$ python3 -q
>>> import numpy as np
>>> from numpy import linalg as LA
>>> np.set_printoptions(suppress=True, linewidth=120)
>>> tidy = lambda a: np.round(a, 2) + 0
>>> F = np.load("layer2.npy")
>>> F
array([[  1,  -3,   9, -27],
       [  1,  -2,   4,  -8],
       [  1,  -1,   1,  -1],
       [  1,   0,   0,   0],
       [  1,   1,   1,   1]])
>>> # row 0 dominates
>>> Y = np.c_[F[:, :2] @ np.array([[1, -3], [1, 2]]), np.array([-3, 3, -1, -2, 3])]
>>> Y
array([[-2, -9, -3],
       [-1, -7,  3],
       [ 0, -5, -1],
       [ 1, -3, -2],
       [ 2, -1,  3]])
>>> LA.matrix_rank(np.c_[F, Y])
np.int64(5)
>>> tidy(LA.norm(Y - F @ LA.lstsq(F, Y)[0], axis=0))
array([0. , 0. , 1.2])
>>> left, sigma, VT = LA.svd(Y, full_matrices=False)
>>> np.allclose(left * sigma @ VT, Y)
True
>>> tidy(np.cumsum(sigma ** 2) / np.sum(sigma ** 2))
array([0.82, 0.97, 1.  ])
>>> tidy(VT @ VT.T)
array([[1., 0., 0.],
       [0., 1., 0.],
       [0., 0., 1.]])
>>> vec = np.array([-1, 3, 1, 1])
>>> (F * vec).sum(axis=1)
array([-28, -11,  -4,  -1,   4])
>>> mat = np.load("out14.npy")
>>> mat
array([[ 6, -3,  0],
       [-3,  6, -3],
       [ 0, -3,  5]])
>>> tidy(LA.svd(mat, compute_uv=False))
array([10.03,  5.51,  1.47])
>>> np.unravel_index(np.abs(mat).argmax(), mat.shape)
(np.int64(0), np.int64(0))
>>> print(LA.matrix_rank(mat))
3
>>> print(tidy(mat.mean(axis=0)))
[1.   0.   0.67]
>>> mat[3]
Traceback (most recent call last):
  File "<python-input-23>", line 1, in <module>
    mat[3]
    ~~~^^^
IndexError: index 3 is out of bounds for axis 0 with size 3
>>> mat - mat[0]
array([[ 0,  0,  0],
       [-9,  9, -3],
       [-6,  0,  5]])
>>> mat.sum(axis=0)
array([3, 0, 2])
>>> Y = np.array([[0, 2]])
>>> K = np.block([[np.zeros((1, 1)), Y], [Y.T, np.zeros((2, 2))]])
>>> print(K)
[[0. 0. 2.]
 [0. 0. 0.]
 [2. 0. 0.]]
>>> Y = np.array([[8, -7, 7], [6, -7, 0], [-2, 4, 2]])
>>> np.einsum("ik,kj->ij", K, Y)
array([[ -4.,   8.,   4.],
       [  0.,   0.,   0.],
       [ 16., -14.,  14.]])
>>> np.einsum("ik,kj->ji", K, Y)
array([[ -4.,   0.,  16.],
       [  8.,   0., -14.],
       [  4.,   0.,  14.]])
>>> w, V = LA.eigh(K)
>>> tidy(V @ np.diag(w) @ V.T)
array([[0., 0., 2.],
       [0., 0., 0.],
       [2., 0., 0.]])
>>> tidy(V.T @ V)
array([[1., 0., 0.],
       [0., 1., 0.],
       [0., 0., 1.]])
>>> tidy(LA.svd(K, compute_uv=False))
array([2., 2., 0.])
>>> tidy(V.T @ K @ V)
array([[-2.,  0.,  0.],
       [ 0.,  0.,  0.],
       [ 0.,  0.,  2.]])
>>> (w > 1e-8).sum(), (w < -1e-8).sum()
(np.int64(1), np.int64(1))
>>> tidy(LA.eigvalsh(K @ K))
array([0., 4., 4.])
>>> np.abs(V[:, -1]).round(6).argmax()
np.int64(0)
>>> M = np.array([[0, 0, 0, 1], [0, 0, 1, 0], [1, 0, 0, 0], [0, 1, 0, 0]])
>>> M
array([[0, 0, 0, 1],
       [0, 0, 1, 0],
       [1, 0, 0, 0],
       [0, 1, 0, 0]])
>>> tidy(LA.det(M[::-1]))
np.float64(-1.0)
>>> tidy(np.poly(M))
array([ 1.,  0.,  0.,  0., -1.])
>>> np.einsum("ij,ji->", M, M)
np.int64(0)
>>> tidy(LA.eigvals(M).sum().real)
np.float64(0.0)
>>> tidy(LA.det(M.T))
np.float64(-1.0)
>>> np.einsum("ii->", M)
np.int64(0)
>>> np.kron(np.eye(2, dtype=int), M)
array([[0, 0, 0, 1, 0, 0, 0, 0],
       [0, 0, 1, 0, 0, 0, 0, 0],
       [1, 0, 0, 0, 0, 0, 0, 0],
       [0, 1, 0, 0, 0, 0, 0, 0],
       [0, 0, 0, 0, 0, 0, 0, 1],
       [0, 0, 0, 0, 0, 0, 1, 0],
       [0, 0, 0, 0, 1, 0, 0, 0],
       [0, 0, 0, 0, 0, 1, 0, 0]])
>>> tidy(LA.eigvals(M))
array([-1.+0.j,  0.+1.j,  0.-1.j,  1.+0.j])
